In [1]: import numpy as np

In [2]: np.set_printoptions(precision=2, suppress=True, linewidth=100, legacy="1.25")

In [3]: def rd(a):
   ...:     return np.round(a, 2) + 0
   ...: 

In [4]: W0 = np.load("run19.npy")

In [5]: W0
Out[5]: 
array([[  8,  10,   4,  -6,   4,  -8],
       [ 10,  13,   5,  -7,   3, -10],
       [  4,   5,   2,  -3,   2,  -4],
       [ -6,  -7,  -3,   5,  -5,   6],
       [  4,   3,   2,  -5,  10,  -4],
       [ -8, -10,  -4,   6,  -4,   8]])

In [6]: B = np.array([[1, 3, 3], [0, 0, 3], [2, 0, 0], [1, 3, 3], [2, 2, 0], [2, 0, 2]])

In [7]: W0 @ B
Out[7]: 
array([[  2,  14,  20],
       [ -1,  15,  28],
       [  1,   7,  10],
       [ -5, -13, -12],
       [ 15,  17,  -2],
       [ -2, -14, -20]])

In [8]: np.linalg.matrix_rank(np.vstack([W0, B.T]))
Out[8]: 5

In [9]: np.einsum("ik,kj->ji", W0, B)
Out[9]: 
array([[  2,  -1,   1,  -5,  15,  -2],
       [ 14,  15,   7, -13,  17, -14],
       [ 20,  28,  10, -12,  -2, -20]])

In [10]: np.linalg.matrix_rank(W0 @ B)
Out[10]: 2

In [11]: B.T @ W0.T
Out[11]: 
array([[  2,  -1,   1,  -5,  15,  -2],
       [ 14,  15,   7, -13,  17, -14],
       [ 20,  28,  10, -12,  -2, -20]])

In [12]: np.einsum("ij->j", W0)
Out[12]: array([ 12,  14,   6, -10,  10, -12])

In [13]: rd(np.trace(np.linalg.pinv(W0) @ W0))
Out[13]: 2.0

In [14]: np.allclose(W0[:-1].T @ np.linalg.lstsq(W0[:-1].T, W0[-1])[0], W0[-1])
Out[14]: True

In [15]: evals, vecs = np.linalg.eigh(W0)

In [16]: np.unique(evals.round(6) + 0, return_counts=True)[1]
Out[16]: array([4, 1, 1])

In [17]: rd(vecs @ np.diag(evals) @ vecs.T)
Out[17]: 
array([[  8.,  10.,   4.,  -6.,   4.,  -8.],
       [ 10.,  13.,   5.,  -7.,   3., -10.],
       [  4.,   5.,   2.,  -3.,   2.,  -4.],
       [ -6.,  -7.,  -3.,   5.,  -5.,   6.],
       [  4.,   3.,   2.,  -5.,  10.,  -4.],
       [ -8., -10.,  -4.,   6.,  -4.,   8.]])

In [18]: rd(np.linalg.eigvalsh(W0 @ W0))
Out[18]: array([   0.  ,    0.  ,    0.  ,    0.  ,   75.38, 1392.62])

In [19]: (evals > 1e-8).sum(), (evals < -1e-8).sum()
Out[19]: (2, 0)

In [20]: rd(vecs.T @ W0 @ vecs)
Out[20]: 
array([[ 0.  ,  0.  ,  0.  ,  0.  ,  0.  ,  0.  ],
       [ 0.  ,  0.  ,  0.  ,  0.  ,  0.  ,  0.  ],
       [ 0.  ,  0.  ,  0.  ,  0.  ,  0.  ,  0.  ],
       [ 0.  ,  0.  ,  0.  ,  0.  ,  0.  ,  0.  ],
       [ 0.  ,  0.  ,  0.  ,  0.  ,  8.68,  0.  ],
       [ 0.  ,  0.  ,  0.  ,  0.  ,  0.  , 37.32]])

In [21]: rd(vecs.T @ vecs)
Out[21]: 
array([[1., 0., 0., 0., 0., 0.],
       [0., 1., 0., 0., 0., 0.],
       [0., 0., 1., 0., 0., 0.],
       [0., 0., 0., 1., 0., 0.],
       [0., 0., 0., 0., 1., 0.],
       [0., 0., 0., 0., 0., 1.]])

In [22]: np.linalg.cond(W0) > 100
Out[22]: True

In [23]: data = np.loadtxt("block4.csv", delimiter=",")

In [24]: rd(data)
Out[24]: 
array([[0.29, 0.14, 0.29, 0.29, 0.  ],
       [0.  , 0.5 , 0.  , 0.5 , 0.  ],
       [0.5 , 0.  , 0.5 , 0.  , 0.  ],
       [0.29, 0.  , 0.14, 0.29, 0.29],
       [0.  , 0.22, 0.22, 0.22, 0.33]])

In [25]: x = np.array([2, -1, -2, -1, 2])

In [26]: h1 = np.maximum(data @ x, 0)

In [27]: rd(np.maximum(data @ (3 * x), 0))
Out[27]: array([0.  , 0.  , 0.  , 1.71, 0.  ])

In [28]: rd(np.tanh(data @ x))
Out[28]: array([-0.4 , -0.76,  0.  ,  0.52, -0.22])

In [29]: arr = np.load("out13.npy")

In [30]: arr
Out[30]: 
array([[1, 0, 0],
       [3, 1, 0],
       [2, 2, 1]])

In [31]: rank = np.linalg.matrix_rank(W0)

In [32]: rank
Out[32]: 2

In [33]: ns = np.linalg.svd(W0)[2][rank:].T

In [34]: ns.shape
Out[34]: (6, 4)

In [35]: [int(np.linalg.matrix_rank(np.delete(W0, i, axis=0))) for i in range(6)]
Out[35]: [2, 2, 2, 2, 2, 2]

In [36]: [int(np.linalg.matrix_rank(W0[:, :j + 1])) for j in range(6)]
Out[36]: [1, 2, 2, 2, 2, 2]

In [37]: rd(W0 @ ns)
Out[37]: 
array([[0., 0., 0., 0.],
       [0., 0., 0., 0.],
       [0., 0., 0., 0.],
       [0., 0., 0., 0.],
       [0., 0., 0., 0.],
       [0., 0., 0., 0.]])

In [38]: np.allclose(W0 @ ns, 0)
Out[38]: True

In [39]: x = np.array([3, 4, 3])

In [40]: target = arr @ x

In [41]: target
Out[41]: array([ 3, 13, 17])

In [42]: rd(np.linalg.solve(arr, arr[:, 0]))
Out[42]: array([1., 0., 0.])

In [43]: rd(np.linalg.solve(arr, -2 * target))
Out[43]: array([-6., -8., -6.])

In [44]: r0 = np.array([-3, 3, 0])

In [45]: B = arr + np.outer(r0, np.eye(3)[0])

In [46]: np.linalg.matrix_rank(B - arr)
Out[46]: 1

In [47]: np.linalg.matrix_rank(np.linalg.inv(B) - np.linalg.inv(arr), tol=1e-8)
Out[47]: 1

In [48]: B = arr / np.sqrt((arr ** 2).mean(axis=1, keepdims=True))

In [49]: rd(arr - arr.mean(axis=1, keepdims=True))
Out[49]: 
array([[ 0.67, -0.33, -0.33],
       [ 1.67, -0.33, -1.33],
       [ 0.33,  0.33, -0.67]])

In [50]: J = np.load("case13.npy")

In [51]: rd(J)
Out[51]: 
array([[ 0.72, -0.14, -0.38, -0.05,  0.05,  0.18],
       [-0.14,  0.59, -0.13, -0.16,  0.37, -0.21],
       [-0.38, -0.13,  0.47, -0.04,  0.02,  0.29],
       [-0.05, -0.16, -0.04,  0.94,  0.15, -0.09],
       [ 0.05,  0.37,  0.02,  0.15,  0.65,  0.26],
       [ 0.18, -0.21,  0.29, -0.09,  0.26,  0.63]])

In [52]: B = np.array([[3, 3], [0, 0], [3, 0], [2, 2], [1, 3], [2, 3]])

In [53]: rd(np.einsum("ij,ij->i", J, J))
Out[53]: array([0.72, 0.59, 0.47, 0.94, 0.65, 0.63])

In [54]: rd(np.einsum("ik,kj->ji", J, B))
Out[54]: 
array([[ 1.33, -1.18,  0.79,  1.58,  1.69,  2.76],
       [ 2.77, -0.24, -0.3 ,  1.91,  3.17,  3.04]])

In [55]: evals, vecs = np.linalg.eigh(J)

In [56]: x = np.array([1, 5, 5, 0, 4, 2])

In [57]: rd(x @ J @ x / (x @ x)), rd(evals[0]), evals[-1]
Out[57]: (0.72, 0.0, 1.0)

In [58]: rd(np.abs(J).sum(axis=1).max()), np.abs(evals).max()
Out[58]: (1.65, 1.0)

In [59]: rd(vecs * np.abs(evals) @ vecs.T)
Out[59]: 
array([[ 0.72, -0.14, -0.38, -0.05,  0.05,  0.18],
       [-0.14,  0.59, -0.13, -0.16,  0.37, -0.21],
       [-0.38, -0.13,  0.47, -0.04,  0.02,  0.29],
       [-0.05, -0.16, -0.04,  0.94,  0.15, -0.09],
       [ 0.05,  0.37,  0.02,  0.15,  0.65,  0.26],
       [ 0.18, -0.21,  0.29, -0.09,  0.26,  0.63]])
